$ python3 -q
>>> import numpy as np
>>> np.set_printoptions(suppress=True, linewidth=100)
>>> X = np.array([[-21, -7, 7, -12, -4, 4],
...     [7, -7, 7, 4, -4, 4],
...     [-14, 0, -14, -8, 0, -8],
...     [0, 0, 0, -21, -7, 7],
...     [0, 0, 0, 7, -7, 7],
...     [0, 0, 0, -14, 0, -14]])
>>> X
array([[-21,  -7,   7, -12,  -4,   4],
       [  7,  -7,   7,   4,  -4,   4],
       [-14,   0, -14,  -8,   0,  -8],
       [  0,   0,   0, -21,  -7,   7],
       [  0,   0,   0,   7,  -7,   7],
       [  0,   0,   0, -14,   0, -14]])
>>> round(float(np.linalg.norm(X[1] - X[5])), 2)
28.48
>>> np.round(np.linalg.norm(X, axis=1), 2)
array([26.74, 13.96, 22.8 , 23.22, 12.12, 19.8 ])
>>> round(np.linalg.norm(X, "nuc"), 2)
np.float64(105.17)
>>> X[1] @ X[5]
np.int64(-112)
>>> np.round(np.linalg.norm(X, axis=0), 2)
array([26.19,  9.9 , 17.15, 30.17, 11.4 , 19.75])
>>> Q, r_ = np.linalg.qr(X)
>>> Q.shape, r_.shape
((6, 6), (6, 6))
>>> Q.round(2)
array([[-0.8 , -0.44, -0.41,  0.  ,  0.  ,  0.  ],
       [ 0.27, -0.87,  0.41,  0.  ,  0.  ,  0.  ],
       [-0.53,  0.22,  0.82,  0.  ,  0.  ,  0.  ],
       [ 0.  ,  0.  , -0.  , -0.8 , -0.44, -0.41],
       [ 0.  ,  0.  , -0.  ,  0.27, -0.87,  0.41],
       [ 0.  ,  0.  , -0.  , -0.53,  0.22,  0.82]])
>>> np.round(np.abs(np.diag(r_)), 2)
array([26.19,  9.17, 11.43, 26.19,  9.17, 11.43])
>>> np.round(Q @ r_, 2) + 0
array([[-21.,  -7.,   7., -12.,  -4.,   4.],
       [  7.,  -7.,   7.,   4.,  -4.,   4.],
       [-14.,   0., -14.,  -8.,   0.,  -8.],
       [  0.,   0.,   0., -21.,  -7.,   7.],
       [  0.,   0.,   0.,   7.,  -7.,   7.],
       [  0.,   0.,   0., -14.,   0., -14.]])
>>> round(abs(r_[0, 0]), 2), np.round(np.linalg.norm(X[:, 0]), 2)
(np.float64(26.19), np.float64(26.19))
